$ ipython --no-banner

In [1]: import numpy as np

In [2]: np.set_printoptions(suppress=True, linewidth=100)

In [3]: mat = np.loadtxt("w.csv", delimiter=",")

In [4]: mat
Out[4]: 
array([[ 0.,  0.,  4.,  0.,  2., -5., -4.],
       [ 0.,  0.,  1., -3., -2.,  5., -2.],
       [ 4.,  1.,  0.,  0.,  0.,  0.,  0.],
       [ 0., -3.,  0.,  0.,  0.,  0.,  0.],
       [ 2., -2.,  0.,  0.,  0.,  0.,  0.],
       [-5.,  5.,  0.,  0.,  0.,  0.,  0.],
       [-4., -2.,  0.,  0.,  0.,  0.,  0.]])

In [5]: round(float(np.linalg.eigvalsh(mat).min()), 3)
Out[5]: -8.44

In [6]: r = np.linalg.matrix_rank(mat)

In [7]: r
Out[7]: np.int64(4)

In [8]: ns = np.linalg.svd(mat)[2][r:].T

In [9]: np.linalg.matrix_rank(mat.T @ mat), np.linalg.matrix_rank(mat @ mat.T)
Out[9]: (np.int64(4), np.int64(4))

In [10]: [int(np.linalg.matrix_rank(mat[:i])) for i in range(1, len(mat) + 1)]
Out[10]: [1, 2, 3, 4, 4, 4, 4]

In [11]: [int(np.linalg.matrix_rank(np.delete(mat, i, axis=0))) for i in range(7)]
Out[11]: [3, 3, 4, 4, 4, 4, 4]

In [12]: np.allclose(mat @ ns, 0)
Out[12]: True

In [13]: np.round(mat @ ns, 3) + 0
Out[13]: 
array([[0., 0., 0.],
       [0., 0., 0.],
       [0., 0., 0.],
       [0., 0., 0.],
       [0., 0., 0.],
       [0., 0., 0.],
       [0., 0., 0.]])

In [14]: np.round(np.linalg.matrix_power(mat, 4), 3)
Out[14]: 
array([[ 4010., -1768.,     0.,     0.,     0.,     0.,     0.],
       [-1768.,  2138.,     0.,     0.,     0.,     0.,     0.],
       [    0.,     0.,   883.,    75.,   504., -1260.,  -858.],
       [    0.,     0.,    75.,   387.,   360.,  -900.,    54.],
       [    0.,     0.,   504.,   360.,   552., -1380.,  -384.],
       [    0.,     0., -1260.,  -900., -1380.,  3450.,   960.],
       [    0.,     0.,  -858.,    54.,  -384.,   960.,   876.]])

In [15]: np.allclose(mat @ mat.T, mat.T @ mat)
Out[15]: True

In [16]: np.trace(mat)
Out[16]: np.float64(0.0)

In [17]: np.round(np.sort(np.abs(np.linalg.eigvals(mat))), 3) + 0
Out[17]: array([0.   , 0.   , 0.   , 5.724, 5.724, 8.44 , 8.44 ])

In [18]: rng = np.random.default_rng(10712)

In [19]: idx = rng.permutation(7)

In [20]: idx
Out[20]: array([1, 2, 6, 0, 5, 3, 4])

In [21]: Y = mat[idx][:, idx]

In [22]: np.trace(Y)
Out[22]: np.float64(0.0)

In [23]: np.round(np.sort(np.abs(np.linalg.eigvals(Y))), 3) + 0
Out[23]: array([0.   , 0.   , 0.   , 5.724, 5.724, 8.44 , 8.44 ])

In [24]: Y
Out[24]: 
array([[ 0.,  1., -2.,  0.,  5., -3., -2.],
       [ 1.,  0.,  0.,  4.,  0.,  0.,  0.],
       [-2.,  0.,  0., -4.,  0.,  0.,  0.],
       [ 0.,  4., -4.,  0., -5.,  0.,  2.],
       [ 5.,  0.,  0., -5.,  0.,  0.,  0.],
       [-3.,  0.,  0.,  0.,  0.,  0.,  0.],
       [-2.,  0.,  0.,  2.,  0.,  0.,  0.]])

In [25]: left, sig, VT = np.linalg.svd(mat)

In [26]: sig.round(3) + 0
Out[26]: array([8.44 , 8.44 , 5.724, 5.724, 0.   , 0.   , 0.   ])

In [27]: np.argmax(sig[:-1] / (sig[1:] + 1e-6)) + 1
Out[27]: np.int64(4)

In [28]: Y = left[:, :4] @ np.diag(sig[:4]) @ VT[:4]

In [29]: np.linalg.matrix_rank(mat, rtol=0.05)
Out[29]: np.int64(4)

In [30]: np.linalg.matrix_rank(Y)
Out[30]: np.int64(4)

In [31]: np.round(np.abs(mat - Y).max(), 3)
Out[31]: np.float64(0.0)

In [32]: round(float(np.linalg.norm(mat - Y) / np.linalg.norm(mat)), 3)
Out[32]: 0.0

In [33]: A = np.loadtxt("m.csv", delimiter=",")

In [34]: A
Out[34]: 
array([[-3., -3., -1.,  2.,  2., -3., -1., -1.,  3.,  3.],
       [ 0., -3.,  0., -3.,  3.,  3., -2., -2.,  2., -1.],
       [-2.,  3.,  1.,  3., -1.,  3., -2., -3., -3., -1.],
       [-1., -1.,  0., -2.,  3., -3.,  3.,  1., -3., -2.],
       [ 3.,  2.,  2.,  2., -1., -1.,  2., -1.,  2., -3.],
       [ 1.,  0.,  2.,  2.,  0.,  1., -1.,  2.,  1.,  1.],
       [-2.,  2.,  3.,  3., -1., -3.,  2.,  0.,  2.,  2.],
       [-3.,  3.,  3.,  0.,  2.,  0.,  0.,  0.,  2.,  1.],
       [ 3., -1., -1., -3., -1.,  0.,  0., -1., -3.,  0.],
       [ 3., -1., -1., -3., -1.,  0.,  0., -1., -3.,  0.],
       [-1., -1., -2., -2.,  3., -3.,  2., -2.,  1.,  3.]])

In [35]: Y = np.c_[A[:, :5] @ np.array([[-4, -1, 5, -3, 0],
    ...:     [-3, -3, -1, -3, -1],
    ...:     [1, 5, 1, -3, -1],
    ...:     [2, 5, 1, 2, 3],
    ...:     [2, 5, -2, 3, -4]]), np.array([-2, 1, -3, -5, 3, 4, -5, -1, 2, 4, 2])]

In [36]: Y
Out[36]: 
array([[ 28.,  27., -15.,  31.,   2.,  -2.],
       [  9.,   9.,  -6.,  12., -18.,   1.],
       [  4.,   8.,  -7.,  -3.,   9.,  -3.],
       [  9.,   9., -12.,  11., -17.,  -5.],
       [-14.,   6.,  19., -20.,   6.,   3.],
       [  2.,  19.,   9.,  -5.,   4.,   4.],
       [  9.,  21.,  -4.,  -6.,   8.,  -5.],
       [ 10.,  19., -19.,  -3., -14.,  -1.],
       [-18., -25.,  14., -12.,  -3.,   2.],
       [-18., -25.,  14., -12.,  -3.,   4.],
       [  7.,  -1., -14.,  17., -15.,   2.]])

In [37]: np.linalg.matrix_rank(np.c_[A, Y])
Out[37]: np.int64(11)

In [38]: np.round(np.linalg.norm(np.linalg.qr(A)[0].T @ Y, axis=0) ** 2 / ((Y ** 2).sum(axis=0) + 1e-12), 3)
Out[38]: array([1.   , 1.   , 1.   , 1.   , 1.   , 0.982])

In [39]: np.linalg.matrix_rank(Y)
Out[39]: np.int64(6)

In [40]: O, r_ = np.linalg.qr(Y)

In [41]: np.round(O.T @ O, 3) + 0
Out[41]: 
array([[1., 0., 0., 0., 0., 0.],
       [0., 1., 0., 0., 0., 0.],
       [0., 0., 1., 0., 0., 0.],
       [0., 0., 0., 1., 0., 0.],
       [0., 0., 0., 0., 1., 0.],
       [0., 0., 0., 0., 0., 1.]])

In [42]: round(abs(r_[0, 0]), 3), round(float(np.linalg.norm(Y[:, 0])), 3)
Out[42]: (np.float64(45.166), 45.166)

In [43]: np.round(np.trace(O @ O.T), 3)
Out[43]: np.float64(6.0)

In [44]: feats = np.load("x.npy")

In [45]: feats.round(3)
Out[45]: 
array([[-0.325, -0.474,  0.467, -0.459, -0.141, -0.173, -0.013,  0.436],
       [ 0.488,  0.113,  0.43 , -0.502,  0.127,  0.431,  0.168, -0.286],
       [-0.108,  0.289, -0.314, -0.492,  0.121, -0.516,  0.523, -0.098],
       [-0.434,  0.778,  0.306, -0.062, -0.196,  0.122, -0.209,  0.109],
       [-0.38 , -0.169, -0.027,  0.154, -0.446,  0.416,  0.612, -0.237],
       [ 0.217,  0.151,  0.476,  0.494,  0.21 , -0.223,  0.506,  0.331],
       [ 0.488,  0.142, -0.26 , -0.105, -0.639,  0.045,  0.053,  0.5  ],
       [-0.163,  0.04 , -0.331, -0.11 ,  0.509,  0.527,  0.144,  0.54 ]])

In [46]: vec = np.array([4, 2, -2, 0, -5, 0, -4, 0])

In [47]: rhs = feats @ vec

In [48]: coef, lr = np.zeros(8), 1 / np.linalg.norm(feats, 2) ** 2

In [49]: for i in range(20):
    ...:     coef -= lr * feats.T @ (feats @ coef - rhs)
    ...:     if i % 5 == 0: print(i, round(np.linalg.norm(feats @ coef - rhs), 3))
    ...: 
0 0.0
5 0.0
10 0.0
15 0.0

In [50]: coef.round(3) + 0
Out[50]: array([ 4.,  2., -2.,  0., -5.,  0., -4.,  0.])

In [51]: np.round(np.linalg.svd(feats, compute_uv=False), 3)
Out[51]: array([1., 1., 1., 1., 1., 1., 1., 1.])

In [52]: np.round(feats @ feats.T, 3) + 0
Out[52]: 
array([[1., 0., 0., 0., 0., 0., 0., 0.],
       [0., 1., 0., 0., 0., 0., 0., 0.],
       [0., 0., 1., 0., 0., 0., 0., 0.],
       [0., 0., 0., 1., 0., 0., 0., 0.],
       [0., 0., 0., 0., 1., 0., 0., 0.],
       [0., 0., 0., 0., 0., 1., 0., 0.],
       [0., 0., 0., 0., 0., 0., 1., 0.],
       [0., 0., 0., 0., 0., 0., 0., 1.]])

In [53]: np.round(feats.T @ feats, 3) + 0
Out[53]: 
array([[1., 0., 0., 0., 0., 0., 0., 0.],
       [0., 1., 0., 0., 0., 0., 0., 0.],
       [0., 0., 1., 0., 0., 0., 0., 0.],
       [0., 0., 0., 1., 0., 0., 0., 0.],
       [0., 0., 0., 0., 1., 0., 0., 0.],
       [0., 0., 0., 0., 0., 1., 0., 0.],
       [0., 0., 0., 0., 0., 0., 1., 0.],
       [0., 0., 0., 0., 0., 0., 0., 1.]])

In [54]: F = np.loadtxt("block0.csv", delimiter=",")

In [55]: F
Out[55]: 
array([[ 2.908,  1.422, -1.663,  1.51 ,  1.303,  2.789],
       [-1.518, -0.285,  0.922, -4.527,  1.017, -0.482],
       [-0.156, -1.864,  1.795,  0.835, -4.037,  1.135],
       [-2.769,  2.417,  2.29 ,  1.039, -2.252, -0.308],
       [-3.464, -0.115,  2.282,  2.092,  0.909,  1.604],
       [ 1.884, -0.221, -0.999, -0.965, -3.197,  3.042],
       [ 2.626, -0.258, -0.233, -2.646,  3.263,  0.582],
       [ 3.615, -0.627,  0.808,  2.038, -2.21 ,  1.361],
       [ 0.743,  1.892, -1.711,  2.758, -3.161,  0.584],
       [ 2.977,  0.067, -1.149, -0.04 , -3.843, -0.208],
       [-1.692, -1.83 ,  0.243, -3.108, -1.391,  2.671],
       [ 2.086,  1.295, -1.552,  3.401, -2.023,  0.95 ],
       [ 2.121, -0.435,  0.526,  1.797, -1.136,  3.939],
       [ 2.205, -2.856, -0.052,  1.703, -2.255, -1.998],
       [-0.477, -4.233, -0.035, -1.294,  2.255, -0.307],
       [ 2.868,  0.098, -2.425,  1.851, -1.444, -2.318],
       [-2.449,  0.7  ,  3.954,  1.395,  0.906,  0.325],
       [ 2.166,  0.388,  0.675, -4.137, -1.24 ,  1.023],
       [-0.7  , -0.792,  1.491,  1.399, -2.532, -3.645],
       [-1.839,  0.915, -0.229,  0.084, -4.544, -0.269],
       [-3.053,  0.21 ,  2.087,  2.742,  0.027, -1.939],
       [ 3.193, -2.444,  0.577,  1.089,  1.769,  2.045],
       [-1.543,  1.645,  0.277, -3.804,  2.299, -0.289],
       [ 2.878, -0.249,  1.84 , -0.412, -3.158, -1.768],
       [ 3.674, -1.726,  1.109,  0.011, -2.254,  1.487],
       [-1.873,  3.389, -2.913,  0.037, -0.823,  0.921],
       [ 2.688,  1.376, -0.04 ,  2.289, -1.881,  2.665],
       [-1.283, -0.268,  2.093, -3.42 ,  1.363, -2.311],
       [ 0.318, -1.391,  1.445,  1.968, -2.013, -3.598],
       [-3.545,  1.343, -1.006,  0.279,  1.968,  2.379]])

In [56]: vec = np.array([0, 0, 2, 0, 0, 1])

In [57]: rhs = F @ vec

In [58]: coef, lr = np.zeros(6), 1 / np.linalg.norm(F, 2) ** 2

In [59]: for i in range(30):
    ...:     coef -= lr * F.T @ (F @ coef - rhs)
    ...:     if i % 10 == 0: print(i, round(np.linalg.norm(F @ coef - rhs), 3))
    ...: 
0 13.091
10 1.324
20 0.277

In [60]: coef.round(3) + 0
Out[60]: array([-0.004, -0.007,  1.993,  0.   , -0.002,  1.001])
